In [1]: import numpy as np

In [2]: np.set_printoptions(precision=2, suppress=True, linewidth=160, floatmode="fixed")

In [3]: tidy = lambda a: np.round(a, 2) + 0

In [4]: rng = np.random.default_rng(80)

In [5]: F = np.array([[2, 3, 2, 2, 2, 2, 1, 2, 2],
   ...:     [3, 3, 3, 1, 2, 2, 2, 2, 1],
   ...:     [2, 1, 3, 0, 0, 1, 3, 2, 1],
   ...:     [3, 1, 2, 1, 3, 3, 0, 3, 3],
   ...:     [2, 1, 3, 1, 1, 2, 1, 2, 0],
   ...:     [1, 3, 2, 2, 0, 0, 1, 1, 1]]) * (rng.random((6, 9)) < 0.3)

In [6]: F
Out[6]: 
array([[0, 3, 2, 0, 0, 2, 0, 0, 0],
       [3, 0, 0, 0, 2, 0, 2, 0, 0],
       [0, 0, 3, 0, 0, 1, 3, 0, 0],
       [0, 0, 2, 0, 0, 0, 0, 0, 3],
       [0, 1, 0, 0, 1, 0, 0, 0, 0],
       [0, 0, 0, 0, 0, 0, 0, 1, 0]])

In [7]: x = np.array([9, 6, 7, 7, 2, 1, 9, 8, 8])

In [8]: F @ x
Out[8]: array([34, 49, 49, 38,  8,  8])

In [9]: (F * x).sum(axis=1)
Out[9]: array([34, 49, 49, 38,  8,  8])

In [10]: (F @ x).argmax()
Out[10]: np.int64(1)

In [11]: other = F / np.sqrt((F ** 2).mean(axis=1, keepdims=True))

In [12]: tidy(other[0])
Out[12]: array([0.00, 2.18, 1.46, 0.00, 0.00, 1.46, 0.00, 0.00, 0.00])

In [13]: tidy(F - F.mean(axis=1, keepdims=True))
Out[13]: 
array([[-0.78,  2.22,  1.22, -0.78, -0.78,  1.22, -0.78, -0.78, -0.78],
       [ 2.22, -0.78, -0.78, -0.78,  1.22, -0.78,  1.22, -0.78, -0.78],
       [-0.78, -0.78,  2.22, -0.78, -0.78,  0.22,  2.22, -0.78, -0.78],
       [-0.56, -0.56,  1.44, -0.56, -0.56, -0.56, -0.56, -0.56,  2.44],
       [-0.22,  0.78, -0.22, -0.22,  0.78, -0.22, -0.22, -0.22, -0.22],
       [-0.11, -0.11, -0.11, -0.11, -0.11, -0.11, -0.11,  0.89, -0.11]])
